>>> import numpy as np
>>> np.set_printoptions(suppress=True, linewidth=140)
>>> arr = np.load("out9.npy")
>>> print(arr)
[[1 0 1 2 2 1 1 1 3 1 2 3]
 [3 1 0 1 2 2 1 1 1 3 1 2]
 [2 3 1 0 1 2 2 1 1 1 3 1]
 [1 2 3 1 0 1 2 2 1 1 1 3]
 [3 1 2 3 1 0 1 2 2 1 1 1]
 [1 3 1 2 3 1 0 1 2 2 1 1]
 [1 1 3 1 2 3 1 0 1 2 2 1]
 [1 1 1 3 1 2 3 1 0 1 2 2]
 [2 1 1 1 3 1 2 3 1 0 1 2]
 [2 2 1 1 1 3 1 2 3 1 0 1]
 [1 2 2 1 1 1 3 1 2 3 1 0]
 [0 1 2 2 1 1 1 3 1 2 3 1]]
>>> A2 = np.linalg.inv(arr)
>>> print(np.allclose(A2, arr.T))
False
>>> print(round(np.linalg.slogdet(arr)[0], 4))
1.0
>>> print(A2.round(4))
[[-0.0635  0.1313  0.1134 -0.0328  0.239  -0.1097  0.0365 -0.0687  0.0134 -0.0328 -0.061  -0.1097]
 [-0.1097 -0.0635  0.1313  0.1134 -0.0328  0.239  -0.1097  0.0365 -0.0687  0.0134 -0.0328 -0.061 ]
 [-0.061  -0.1097 -0.0635  0.1313  0.1134 -0.0328  0.239  -0.1097  0.0365 -0.0687  0.0134 -0.0328]
 [-0.0328 -0.061  -0.1097 -0.0635  0.1313  0.1134 -0.0328  0.239  -0.1097  0.0365 -0.0687  0.0134]
 [ 0.0134 -0.0328 -0.061  -0.1097 -0.0635  0.1313  0.1134 -0.0328  0.239  -0.1097  0.0365 -0.0687]
 [-0.0687  0.0134 -0.0328 -0.061  -0.1097 -0.0635  0.1313  0.1134 -0.0328  0.239  -0.1097  0.0365]
 [ 0.0365 -0.0687  0.0134 -0.0328 -0.061  -0.1097 -0.0635  0.1313  0.1134 -0.0328  0.239  -0.1097]
 [-0.1097  0.0365 -0.0687  0.0134 -0.0328 -0.061  -0.1097 -0.0635  0.1313  0.1134 -0.0328  0.239 ]
 [ 0.239  -0.1097  0.0365 -0.0687  0.0134 -0.0328 -0.061  -0.1097 -0.0635  0.1313  0.1134 -0.0328]
 [-0.0328  0.239  -0.1097  0.0365 -0.0687  0.0134 -0.0328 -0.061  -0.1097 -0.0635  0.1313  0.1134]
 [ 0.1134 -0.0328  0.239  -0.1097  0.0365 -0.0687  0.0134 -0.0328 -0.061  -0.1097 -0.0635  0.1313]
 [ 0.1313  0.1134 -0.0328  0.239  -0.1097  0.0365 -0.0687  0.0134 -0.0328 -0.061  -0.1097 -0.0635]]
>>> x = np.array([1, -2, 1, 1, -1, -1, 3, -1, 3, -1, 1, -2])
>>> rhs = arr @ x
>>> b, lr = np.zeros(12), 1 / np.linalg.norm(arr, 2) ** 2
>>> for i in range(250):
...     b -= lr * arr.T @ (arr @ b - rhs)
...     if i % 50 == 0: print(i, round(np.linalg.norm(arr @ b - rhs), 4))
... 
0 14.24
50 5.464
100 2.6766
150 1.3766
200 0.7193
>>> print(np.round(np.linalg.cond(arr), 4))
9.0
>>> data = np.load("mat.npy")
>>> print(data)
[[-1.3802  4.0269 -0.0143  3.9187  3.8472 -2.6643 -1.3641  3.9537  1.2062 -4.0539 -1.3465  2.6834 -3.9585]
 [-0.1506  0.2654 -0.0678  0.3021  0.2173 -0.1672  0.0511  0.219   0.1802 -0.2543 -0.0727  0.1346 -0.2074]
 [-1.1078  3.4527 -0.0443  3.3992  3.4505 -2.3237 -1.1108  3.3751  1.1593 -3.5018 -1.2645  2.2837 -3.4526]
 [-0.0974  0.083   0.0115  0.0723  0.0704 -0.0954 -0.0044  0.0528  0.0708 -0.0831  0.0263  0.0345 -0.103 ]
 [ 1.6259 -4.929  -0.0362 -4.9327 -4.8687  3.1999  1.6127 -4.9603 -1.7662  4.9573  1.5476 -3.2838  4.8677]
 [ 0.1009 -0.5894 -0.0463 -0.6076 -0.5978  0.4404  0.2827 -0.5218 -0.2723  0.5549  0.1622 -0.3367  0.531 ]
 [ 0.4015 -1.2414  0.0923 -1.2725 -1.3033  0.7414  0.4953 -1.2176 -0.405   1.22    0.4769 -0.8144  1.2753]
 [-1.3251  3.9899 -0.0028  3.865   3.8369 -2.5183 -1.2777  3.8591  1.2025 -3.875  -1.2364  2.5182 -3.8914]
 [ 0.5474 -1.4172  0.0553 -1.4302 -1.4796  0.96    0.5165 -1.4737 -0.521   1.3173  0.5341 -0.9254  1.4569]
 [ 0.3402 -1.0256  0.0135 -0.9056 -0.9578  0.619   0.3153 -0.9318 -0.3143  0.9576  0.3127 -0.6099  0.9039]
 [-1.2259  3.6688  0.0558  3.6864  3.7159 -2.4113 -1.267   3.6637  1.2921 -3.6649 -1.2532  2.448  -3.6377]
 [-1.3018  4.1951  0.092   4.2155  4.0981 -2.8877 -1.3891  4.1154  1.3485 -4.1459 -1.426   2.7314 -4.1187]
 [-0.5134  1.2804  0.017   1.4035  1.4283 -0.9713 -0.4402  1.3619  0.5052 -1.4086 -0.4671  0.8913 -1.464 ]
 [ 0.0659 -0.0135  0.0123 -0.057  -0.1211  0.0195 -0.0093 -0.1036 -0.0804  0.1097 -0.004  -0.0782  0.0461]
 [-0.7818  2.4292 -0.0301  2.4825  2.5441 -1.7356 -0.8395  2.4249  0.7515 -2.5106 -0.7367  1.6955 -2.5604]
 [ 0.6106 -1.9012  0.0117 -1.7614 -1.7564  1.227   0.5741 -1.8187 -0.6216  1.8668  0.5674 -1.1942  1.82  ]
 [ 0.6759 -2.2481 -0.0108 -2.1185 -2.0843  1.4025  0.6993 -2.2071 -0.7564  2.0831  0.7896 -1.5371  2.192 ]
 [ 0.4287 -1.4205  0.0172 -1.2493 -1.2565  0.7457  0.3304 -1.269  -0.3888  1.3019  0.4318 -0.8269  1.2722]
 [ 0.3864 -0.9881  0.108  -0.9198 -1.0967  0.6097  0.4212 -0.8548 -0.3321  1.0707  0.3179 -0.6589  0.824 ]
 [ 0.19   -0.7501  0.0309 -0.6048 -0.6434  0.4527  0.2706 -0.7289 -0.3194  0.6711  0.2883 -0.4621  0.7063]
 [-0.0258  0.0363 -0.0255  0.0417  0.0087 -0.0673  0.0503  0.0462 -0.0268 -0.1001 -0.0443  0.0379 -0.1194]
 [ 0.2505 -0.5447  0.0445 -0.5702 -0.6709  0.3536  0.1421 -0.5071 -0.1359  0.5642  0.158  -0.3724  0.5393]
 [ 0.9431 -2.8797  0.0563 -2.8105 -2.7999  1.8551  0.9253 -2.7538 -0.9472  2.7569  0.9522 -1.9285  2.779 ]
 [-0.3147  1.0435 -0.1131  0.9773  0.9833 -0.5965 -0.2858  0.9996  0.3441 -1.0331 -0.3577  0.5539 -0.9954]
 [-1.6777  4.9032  0.0744  4.8877  4.8867 -3.2151 -1.6045  4.9612  1.6016 -4.8202 -1.6343  3.2673 -4.8411]
 [ 0.9593 -2.7235 -0.0481 -2.7248 -2.7086  1.8548  0.9294 -2.7333 -0.9364  2.689   0.9074 -1.7742  2.677 ]
 [-1.1994  3.6686 -0.0386  3.6235  3.582  -2.3817 -1.1454  3.6866  1.1338 -3.7063 -1.1729  2.4415 -3.6725]
 [ 0.0589  0.0308 -0.0013 -0.0111  0.06   -0.026  -0.1339  0.0353 -0.0642  0.0082 -0.0645  0.0138 -0.0976]
 [-0.5708  1.6821  0.0186  1.6502  1.6608 -1.0738 -0.4938  1.695   0.5439 -1.6307 -0.6025  1.0908 -1.6808]
 [ 0.4246 -1.0587 -0.0157 -1.0745 -1.1129  0.7834  0.3421 -1.0683 -0.2988  1.0578  0.29   -0.7242  1.0114]
 [-0.0559 -0.1147  0.0842 -0.0558 -0.0913  0.1111  0.0194 -0.1583 -0.0957  0.0019  0.1321 -0.0288  0.0939]
 [ 0.9368 -2.721   0.0262 -2.7474 -2.737   1.7846  0.9491 -2.6933 -0.8802  2.6857  0.9166 -1.811   2.7536]
 [-0.5435  1.5666 -0.0278  1.595   1.5407 -1.0177 -0.4974  1.5605  0.665  -1.5407 -0.5581  1.0263 -1.7575]
 [ 1.9786 -5.9284 -0.0024 -5.9325 -5.9199  3.9143  1.9492 -5.8038 -2.0451  5.7912  1.981  -3.8978  5.8831]
 [ 0.7937 -2.4497 -0.0053 -2.4242 -2.4515  1.6365  0.8156 -2.4078 -0.6642  2.4258  0.7498 -1.6079  2.4272]
 [ 0.3729 -1.0227 -0.0086 -0.9427 -0.9237  0.6114  0.2845 -0.9482 -0.2763  0.966   0.3354 -0.523   0.8632]
 [-0.7944  2.5422  0.0365  2.4686  2.5789 -1.5956 -0.8451  2.5616  0.8949 -2.4395 -0.8281  1.7182 -2.4689]
 [-0.9946  2.8765  0.0398  2.8858  2.9053 -1.9024 -0.8873  2.8271  0.9666 -2.7684 -0.9203  1.9506 -2.8689]
 [ 0.0915 -0.2552 -0.0462 -0.2974 -0.23    0.2517  0.0095 -0.2672 -0.0629  0.3619  0.1033 -0.2106  0.2418]
 [-1.7202  5.1111  0.0323  5.0763  5.1243 -3.3614 -1.7229  5.1454  1.7164 -5.1237 -1.6838  3.3969 -5.1179]
 [-1.4108  4.1959  0.0408  4.2943  4.3281 -2.773  -1.4958  4.3021  1.4212 -4.2735 -1.4309  2.8351 -4.1714]
 [-2.2013  6.5142  0.0191  6.4784  6.4878 -4.2605 -2.1829  6.3668  2.191  -6.3588 -2.1748  4.2667 -6.4824]
 [-0.8794  2.1428 -0.0046  2.0281  2.0356 -1.4592 -0.5571  2.0722  0.6998 -2.0976 -0.7238  1.4681 -2.0728]]
>>> proj = data @ np.linalg.solve(data.T @ data, data.T)
>>> print(np.round(np.trace(proj), 4))
13.0
>>> print(np.round(proj @ data[:, 9], 4))
[-4.0539 -0.2543 -3.5018 -0.0831  4.9573  0.5549  1.22   -3.875   1.3173  0.9576 -3.6649 -4.1459 -1.4086  0.1097 -2.5106  1.8668  2.0831
  1.3019  1.0707  0.6711 -0.1001  0.5642  2.7569 -1.0331 -4.8202  2.689  -3.7063  0.0082 -1.6307  1.0578  0.0019  2.6857 -1.5407  5.7912
  2.4258  0.966  -2.4395 -2.7684  0.3619 -5.1237 -4.2735 -6.3588 -2.0976]
